$ ipython --no-banner

In [1]: import numpy as np

In [2]: np.set_printoptions(precision=1, suppress=True, linewidth=100)

In [3]: def rnd(a):
   ...:     return np.round(a, 1) + 0
   ...: 

In [4]: A = np.load("run17.npy")

In [5]: A
Out[5]: 
array([[-0.4,  0.1, -0.4,  0.1,  0.3, -0.2, -0.2,  0. ,  0. , -0.4],
       [-4.5, -0.3,  1.9,  2.6, -1.4, -0.3, -0.8, -0.7, -0.8,  0.1],
       [-6.6, -0.7,  3.1,  3.3, -2.5, -1. , -1.1, -0.4, -1. ,  0. ],
       [-4.8, -0.8,  1.6,  1.6, -1.6,  0. , -1.2, -0.2, -0.7, -0.2],
       [-2.5, -0.3,  0.7,  1.6, -1.2, -0.6, -0.4, -0.1, -0.3,  0.5],
       [ 0.4, -0.3, -0.2,  0. ,  0.7,  0.1, -0.4,  0.1,  0.3,  0.2],
       [-6.6, -0.1,  2.9,  2.6, -2.8, -0.5, -1.2, -0.4, -1.1,  0.4],
       [ 0.2,  0.5, -0.3, -0.5,  0.3,  0.2,  0.1,  0. , -0.2, -0.3],
       [-2.9, -0.2,  1.2,  0.6, -0.6,  0.1,  0. , -0.1, -0.4,  0.4],
       [-5. , -0.3,  2.3,  1.8, -1.7, -0.8, -0.5, -0.6, -0.7,  0.1],
       [ 7. ,  1.2, -3.4, -3. ,  2.9,  1.1,  1.5,  0. ,  0.9, -0.2],
       [ 1.9,  0. , -1. , -1.3,  1.2,  0. , -0.1,  0.3,  0.5, -0.1],
       [-2.8, -0.2,  1.1,  1.1, -1.5, -0.4, -0.1,  0. , -0.3,  0. ],
       [-4.9, -0.5,  2.5,  1.7, -1.9, -0.8, -1.4, -0.4, -1.1,  0.4],
       [ 7. ,  0.8, -2.9, -2.7,  2.8,  1. ,  1.4, -0.6,  1.3, -0.6],
       [ 0.1, -0.7, -0.6, -0.2,  0.1,  0.2,  0.1,  0.5, -0.3, -0.2],
       [ 7.6,  0.5, -2.9, -3.3,  2.9,  0.6,  1.2,  0.3,  1. ,  0.3],
       [ 5. ,  1.1, -1.4, -1.6,  1.4,  1.3,  0.9,  0.1,  0.5, -0.3],
       [-7.4, -0.7,  3.1,  2.8, -2.9, -0.6, -1.2, -0.5, -1.1, -0.2],
       [-4.8, -0.5,  1.7,  2. , -1.7, -1.3, -1.6,  0. , -1.3, -0.2],
       [-0.2,  0.3,  0. ,  0. , -0.1, -0.2,  0.2, -0.3, -0.1,  0.3],
       [-7.7, -0.8,  3. ,  2.6, -2.3, -1.1, -1.3,  0. , -1.2,  0.1],
       [-0.1,  0.1, -0.4, -0.1,  0.3, -0.3, -0.2, -0.4, -0.1,  0.1],
       [ 5.2,  0.9, -2.3, -2. ,  2.1,  0.9,  0.8, -0.2,  0.5, -0.2],
       [-7.2,  0.1,  3.6,  3.4, -2.8, -1.3, -1.4,  0.2, -0.2, -0.1]])

In [6]: vec = np.array([1, 3, 3, 2, 2, 3, 2, 1, 2, 0])

In [7]: target = A @ vec

In [8]: coef, lr = np.zeros(10), 1 / np.linalg.norm(A, 2) ** 2

In [9]: for i in range(8):
   ...:     coef -= lr * A.T @ (A @ coef - target)
   ...:     if i % 2 == 0: print(i, round(np.linalg.norm(A @ coef - target), 1))
   ...: 
0 12.4
2 12.3
4 12.1
6 12.0

In [10]: rnd(coef)
Out[10]: array([ 0.7,  0.2, -0.2, -0.2,  0.2,  0.2,  0.2,  0. ,  0.2,  0. ])

In [11]: rng = np.random.default_rng(683658)

In [12]: ang = rng.uniform(0, 2 * np.pi, 41)

In [13]: q, _ = np.linalg.qr(np.array([[-0.8, 0.6],
    ...:     [-0.2, -1.3],
    ...:     [0.6, 0.6],
    ...:     [-0.1, -2.2],
    ...:     [-1.1, -0.9],
    ...:     [0.4, 1.5]]))

In [14]: X = 10 * np.c_[np.cos(ang), np.sin(ang)] @ q.T

In [15]: rnd(X)
Out[15]: 
array([[ 6.1,  0.2, -3.6, -1.4,  6.8, -1.4],
       [-5.2, -1.2,  3.8, -0.5, -7.1,  2.5],
       [ 6.4, -0.4, -3.4, -2.3,  6.5, -0.8],
       [ 1.1,  3.5, -3.1,  5.2,  5.3, -4.6],
       [ 2. , -4.1,  1.8, -6.9, -2.7,  4.7],
       [-2.8,  4.1, -1.3,  7.1,  1.8, -4.5],
       [ 6.6, -1.3, -2.9, -3.7,  5.7,  0.3],
       [ 1.2,  3.5, -3.2,  5.2,  5.4, -4.5],
       [-5.9,  3.1,  1.1,  6.4, -2.7, -2.7],
       [ 3.7,  2.4, -3.8,  2.7,  6.8, -3.6],
       [-0.7,  3.9, -2.4,  6.4,  3.9, -4.7],
       [ 1.8, -4. ,  1.9, -6.8, -2.8,  4.7],
       [ 4.3, -3.8,  0.3, -7.2,  0.1,  3.9],
       [-3.4,  4. , -1. ,  7.2,  1.1, -4.3],
       [-0.8, -3.6,  3.1, -5.4, -5.2,  4.6],
       [ 0.2, -3.8,  2.6, -6.1, -4.3,  4.7],
       [-2.4,  4.1, -1.6,  7. ,  2.3, -4.6],
       [ 6.4, -2.4, -1.9, -5.5,  4. ,  1.8],
       [ 6.6, -1.8, -2.4, -4.6,  5. ,  1. ],
       [-6.5,  2.1,  2.2,  5.1, -4.5, -1.4],
       [-6.6,  1.9,  2.4,  4.8, -4.8, -1.1],
       [-5.5,  3.4,  0.7,  6.7, -1.9, -3.1],
       [ 6.1, -2.9, -1.4, -6.1,  3.2,  2.4],
       [ 6.6, -1. , -3. , -3.3,  5.9,  0. ],
       [-6.3,  0.2,  3.4,  2. , -6.6,  0.9],
       [ 5.5, -3.3, -0.7, -6.7,  2. ,  3.1],
       [-6.6,  1. ,  3.1,  3.3, -6. ,  0.1],
       [ 6. , -2.9, -1.3, -6.2,  3.1,  2.5],
       [-4.9,  3.6,  0.2,  7. , -1. , -3.6],
       [ 4.8, -3.7,  0. , -7.1,  0.7,  3.7],
       [-5.4, -1. ,  3.8, -0.1, -7. ,  2.3],
       [ 2.2,  3.1, -3.5,  4.3,  6. , -4.3],
       [-2.3,  4.1, -1.6,  7. ,  2.4, -4.6],
       [ 4.7,  1.6, -3.9,  1.3,  7. , -2.9],
       [ 5.3, -3.4, -0.5, -6.8,  1.6,  3.3],
       [ 3.8, -3.9,  0.7, -7.2, -0.6,  4.2],
       [ 4.3, -3.8,  0.3, -7.2,  0.1,  3.9],
       [ 1.8, -4. ,  1.9, -6.8, -2.9,  4.7],
       [ 6.3, -2.5, -1.8, -5.6,  3.8,  1.9],
       [-3.8,  3.9, -0.7,  7.2,  0.5, -4.2],
       [ 4.9,  1.5, -3.9,  1. ,  7.1, -2.8]])

In [16]: vec = np.array([3, 9, 8, 7, 9, 0, 9, 9, 5, 9])

In [17]: target = A @ vec

In [18]: rnd(np.linalg.solve(A.T @ A, A.T @ target))
Out[18]: array([3., 9., 8., 7., 9., 0., 9., 9., 5., 9.])

In [19]: np.linalg.solve(A, target)
LinAlgError: Last 2 dimensions of the array must be square


In [20]: rnd(np.linalg.lstsq(A, target)[0])
Out[20]: array([3., 9., 8., 7., 9., 0., 9., 9., 5., 9.])

In [21]: target = target + 0.3 * rng.normal(size=25)

In [22]: rnd(target)
Out[22]: 
array([ -5.7, -11.9, -19.2, -29.8,  -5.4,   3.2, -20.6,  -0.9,  -1.2, -14.3,  26.2,   2.7,  -9.8,
       -22.6,  19.6,  -9. ,  27.8,  24. , -32.3, -29.2,   2.7, -25.5,  -5.6,  16.4,  -6.4])

In [23]: coef, *_ = np.linalg.lstsq(A, target)

In [24]: [round(float(np.linalg.norm(np.linalg.solve(A.T @ A + lam * np.eye(10), A.T @ target))), 2) for lam in (0, 1, 10, 100)]
Out[24]: [23.28, 14.75, 5.35, 2.52]

In [25]: rnd(A.T @ (target - A @ coef))
Out[25]: array([0., 0., 0., 0., 0., 0., 0., 0., 0., 0.])

In [26]: coef.round()
Out[26]: array([3., 9., 8., 7., 9., 0., 9., 9., 5., 9.])
